% ipython --no-banner

In [1]: import numpy as np

In [2]: np.set_printoptions(precision=3, suppress=True, linewidth=140)

In [3]: def tidy(a):
   ...:     return np.round(a, 3) + 0
   ...: 

In [4]: Q, _ = np.linalg.qr(np.array([[0.4, 0.8, 0.8], [0.4, -0.4, -1.4], [-0.3, 0.7, 0.1]]))

In [5]: F = -3 * Q

In [6]: tidy(F)
Out[6]: 
array([[ 1.874, -2.247,  0.662],
       [ 1.874,  0.93 , -2.15 ],
       [-1.406, -1.756, -1.985]])

In [7]: Y = np.array([[-3, 1, -1], [-2, 0, 0], [0, 1, 0]])

In [8]: tidy(Y.T @ F.T)
Out[8]: 
array([[-1.128, -7.482,  7.73 ],
       [ 2.536, -0.276, -3.39 ],
       [-1.874, -1.874,  1.406]])

In [9]: np.linalg.matrix_rank(F @ Y)
Out[9]: np.int64(3)

In [10]: tidy(np.einsum("ij->j", F))
Out[10]: array([ 2.343, -3.074, -3.473])

In [11]: Uu, sig = np.linalg.svd(F)
---------------------------------------------------------------------------
ValueError                                Traceback (most recent call last)
Cell In[11], line 1
----> 1 Uu, sig = np.linalg.svd(F)

ValueError: too many values to unpack (expected 2)

In [12]: Uu, sig, VT = np.linalg.svd(F, full_matrices=False)

In [13]: tidy(np.cumsum(sig ** 2) / np.sum(sig ** 2))
Out[13]: array([0.333, 0.667, 1.   ])

In [14]: Uu.shape, sig.shape, VT.shape
Out[14]: ((3, 3), (3,), (3, 3))

In [15]: tidy(sig / sig[0])
Out[15]: array([1., 1., 1.])

In [16]: tidy(Uu.T @ Uu)
Out[16]: 
array([[1., 0., 0.],
       [0., 1., 0.],
       [0., 0., 1.]])

In [17]: tidy(np.sqrt((sig ** 2).sum())), tidy(np.linalg.norm(F))
Out[17]: (np.float64(5.196), np.float64(5.196))

In [18]: tidy(Uu.T @ F @ VT.T)
Out[18]: 
array([[3., 0., 0.],
       [0., 3., 0.],
       [0., 0., 3.]])

In [19]: tidy(sig)
Out[19]: array([3., 3., 3.])

In [20]: J = np.loadtxt("data.csv", delimiter=",")

In [21]: J
Out[21]: 
array([[  9.84 ,  21.39 , -18.885],
       [ 11.102,  19.079, -21.118],
       [ 10.095,  19.822, -21.249],
       [  9.582,  21.195, -19.589],
       [ 11.386,  19.91 , -19.771],
       [  8.224,  20.149, -19.884],
       [  9.823,  19.429, -17.447],
       [  9.993,  19.364, -20.481],
       [  8.076,  19.24 , -19.753],
       [  9.733,  21.254, -20.109],
       [ 10.388,  19.041, -20.796],
       [  9.173,  19.069, -20.662],
       [ 10.711,  21.116, -22.237],
       [  9.852,  20.513, -19.497],
       [  8.699,  20.079, -20.044],
       [  9.504,  19.239, -19.512],
       [  8.616,  20.241, -21.061],
       [  8.563,  19.889, -19.164],
       [ 11.463,  19.684, -19.315],
       [  7.718,  18.894, -21.901]])

In [22]: Y = np.c_[J[:, :2] @ np.array([[-5, 1], [5, -2]]), np.array([2, 2, 4, 0, 0, 4, 3, 2, 2, 5, 5, 0, 3, 1, 5, 3, 3, 1, 0, 0])]

In [23]: tidy(Y)
Out[23]: 
array([[ 57.75 , -32.94 ,   2.   ],
       [ 39.885, -27.056,   2.   ],
       [ 48.635, -29.549,   4.   ],
       [ 58.065, -32.808,   0.   ],
       [ 42.62 , -28.434,   0.   ],
       [ 59.625, -32.074,   4.   ],
       [ 48.03 , -29.035,   3.   ],
       [ 46.855, -28.735,   2.   ],
       [ 55.82 , -30.404,   2.   ],
       [ 57.605, -32.775,   5.   ],
       [ 43.265, -27.694,   5.   ],
       [ 49.48 , -28.965,   0.   ],
       [ 52.025, -31.521,   3.   ],
       [ 53.305, -31.174,   1.   ],
       [ 56.9  , -31.459,   5.   ],
       [ 48.675, -28.974,   3.   ],
       [ 58.125, -31.866,   3.   ],
       [ 56.63 , -31.215,   1.   ],
       [ 41.105, -27.905,   0.   ],
       [ 55.88 , -30.07 ,   0.   ]])

In [24]: tidy(np.linalg.norm(Y - J @ np.linalg.lstsq(J, Y)[0], axis=0))
Out[24]: array([0.   , 0.   , 7.615])

In [25]: tidy(np.linalg.lstsq(J, Y[:, 0])[0])
Out[25]: array([-5.,  5.,  0.])

In [26]: tidy(np.linalg.norm(np.linalg.qr(J)[0].T @ Y, axis=0) ** 2 / ((Y ** 2).sum(axis=0) + 1e-12))
Out[26]: array([1.  , 1.  , 0.64])

In [27]: np.linalg.matrix_rank(Y)
Out[27]: np.int64(3)

In [28]: K = np.array([[1.05, 2.0, 1.0], [0.0, 1.05, 0.0], [1.0, 2.0, 1.05]])

In [29]: ev, V = np.linalg.eig(K)

In [30]: tidy(np.sort(np.linalg.eigvals(np.linalg.inv(K))))
Out[30]: array([ 0.488,  0.952, 20.   ])

In [31]: tidy(np.prod(ev))
Out[31]: np.float64(0.108)

In [32]: tidy(np.sort(np.linalg.eigvals(K.T)))
Out[32]: array([0.05, 1.05, 2.05])

In [33]: tidy(np.sort(np.linalg.eigvals(K @ K)))
Out[33]: array([0.002, 1.102, 4.203])

In [34]: K @ V[:, 0] - ev[0] * V[:, 0]
Out[34]: array([0., 0., 0.])

In [35]: vec = np.array([3, 3, 3])

In [36]: tidy(K @ (2 * vec))
Out[36]: array([24.3,  6.3, 24.3])

In [37]: np.linalg.norm(K @ vec) <= np.linalg.norm(K, 2) * np.linalg.norm(vec) + 1e-9
Out[37]: np.True_

In [38]: tidy(K @ vec)
Out[38]: array([12.15,  3.15, 12.15])

In [39]: (K @ vec).argmax()
Out[39]: np.int64(0)

In [40]: hat = np.triu(np.array([[0, 0, 1], [-1, 0, 1], [-2, -2, 2]]), 1) + np.eye(3)

In [41]: Y = hat @ K @ np.linalg.inv(hat)

In [42]: Y
Out[42]: 
array([[ 2.05,  4.  , -4.  ],
       [ 1.  ,  3.05, -3.  ],
       [ 1.  ,  2.  , -1.95]])

In [43]: tidy(np.linalg.det(Y))
Out[43]: np.float64(0.108)

In [44]: tidy(hat @ K - K @ hat)
Out[44]: 
array([[ 1.,  2., -2.],
       [ 1.,  2.,  0.],
       [ 0.,  0., -3.]])

In [45]: u, g = Y[1], Y[0]

In [46]: tidy(u @ u)
Out[46]: np.float64(19.302)

In [47]: p = (u @ g) / (u @ u) * u

In [48]: tidy(np.outer(u, g))
Out[48]: 
array([[  2.05 ,   4.   ,  -4.   ],
       [  6.252,  12.2  , -12.2  ],
       [ -6.15 , -12.   ,  12.   ]])

In [49]: tidy(np.linalg.norm(u + g) ** 2 + np.linalg.norm(u - g) ** 2)
Out[49]: np.float64(111.01)

In [50]: tidy(g - p)
Out[50]: array([ 0.69 , -0.148,  0.08 ])

In [51]: Uu, sig, VT = np.linalg.svd(K)

In [52]: np.argmax(sig[:-1] / (sig[1:] + 1e-6)) + 1
Out[52]: np.int64(2)

In [53]: Y = Uu[:, :2] @ np.diag(sig[:2]) @ VT[:2]

In [54]: tidy(np.linalg.norm(K - Y) / np.linalg.norm(K))
Out[54]: np.float64(0.014)

In [55]: tidy(Y)
Out[55]: 
array([[1.025, 2.   , 1.025],
       [0.   , 1.05 , 0.   ],
       [1.025, 2.   , 1.025]])

In [56]: u = np.array([3, 0, 1, 4])

In [57]: rng = np.random.default_rng(12)

In [58]: data = np.outer(rng.normal(size=15), u) + 0.1 * rng.normal(size=(15, 4))

In [59]: tidy(data)
Out[59]: 
array([[ 0.157,  0.089,  0.088, -0.033],
       [ 3.2  ,  0.066,  1.012,  4.135],
       [ 2.213, -0.061,  0.682,  2.938],
       [ 2.099,  0.077,  0.564,  2.978],
       [ 4.794, -0.055,  1.484,  6.461],
       [-3.641,  0.019, -1.259, -4.813],
       [-1.699,  0.041, -0.684, -2.413],
       [-3.975,  0.059, -1.259, -5.322],
       [-0.516, -0.035, -0.053, -0.469],
       [ 3.04 ,  0.098,  0.944,  4.118],
       [ 0.096,  0.108,  0.095,  0.022],
       [ 1.713,  0.019,  0.496,  2.044],
       [-5.823, -0.155, -1.999, -7.606],
       [ 0.488, -0.154, -0.041,  0.557],
       [-2.74 , -0.005, -0.84 , -3.505]])

In [60]: C = data[[12, 13]].astype(float)

In [61]: for _ in range(6):
    ...:     idx = np.linalg.norm(data[:, None] - C, axis=-1).argmin(axis=1)
    ...:     C = np.array([data[idx == j].mean(axis=0) for j in range(2)])
    ...: 

In [62]: idx
Out[62]: array([1, 1, 1, 1, 1, 0, 0, 0, 1, 1, 1, 1, 0, 1, 0])

In [63]: np.bincount(idx)
Out[63]: array([ 5, 10])

In [64]: tidy(C)
Out[64]: 
array([[-3.576, -0.008, -1.208, -4.732],
       [ 1.728,  0.015,  0.527,  2.275]])

In [65]: Uu, sig, VT = np.linalg.svd(data)

In [66]: tidy(sig)
Out[66]: array([19.166,  0.412,  0.314,  0.237])

In [67]: Y = Uu[:, :1] @ np.diag(sig[:1]) @ VT[:1]

In [68]: np.linalg.matrix_rank(Y)
Out[68]: np.int64(1)

In [69]: tidy(np.abs(data - Y).max())
Out[69]: np.float64(0.178)

In [70]: tidy(np.linalg.norm(data - Y) / np.linalg.norm(data))
Out[70]: np.float64(0.03)

In [71]: hat = data @ np.linalg.solve(data.T @ data, data.T)

In [72]: tidy(np.linalg.eigvalsh(hat))
Out[72]: array([0., 0., 0., 0., 0., 0., 0., 0., 0., 0., 0., 1., 1., 1., 1.])

In [73]: E = np.load("layer5.npy")

In [74]: E
Out[74]: 
array([[-3,  0,  4, -2,  0],
       [ 0,  1,  0,  0,  0],
       [-2,  0,  5,  3,  0],
       [ 1,  0, -5, -5,  0],
       [ 0,  0,  0,  0, -2]])

In [75]: u = np.array([-1, 2, 1])

In [76]: np.cross(E[4, :3], E[0, :3])
Out[76]: array([0, 0, 0])

In [77]: np.convolve(E[4], u)
Out[77]: array([ 0,  0,  0,  0,  2, -4, -2])

In [78]: np.array([np.convolve(row, u, "same") for row in E])
Out[78]: 
array([[ -6,  -7,  10,   0,  -2],
       [ -1,   2,   1,   0,   0],
       [ -4,  -7,   7,  11,   3],
       [  2,   6,  -5, -15,  -5],
       [  0,   0,   0,   2,  -4]])

In [79]: np.correlate(E[4], E[0], "full")
Out[79]: array([ 0,  0,  0,  0,  0,  4, -8,  0,  6])

In [80]: def softmax(z):
    ...:     e = np.exp(z - z.max(axis=-1, keepdims=True))
    ...:     return e / e.sum(axis=-1, keepdims=True)
    ...: 

In [81]: tidy(softmax(E).sum(axis=1))
Out[81]: array([1., 1., 1., 1., 1.])

In [82]: tidy(softmax(E[2]))
Out[82]: array([0.001, 0.006, 0.87 , 0.118, 0.006])

In [83]: S = E @ E.T / np.sqrt(5)

In [84]: tidy(softmax(S)[2] @ E)
Out[84]: array([-2.   ,  0.   ,  5.   ,  2.998,  0.   ])

In [85]: softmax(S).round(6).argmax(axis=1)
Out[85]: array([0, 1, 2, 3, 4])
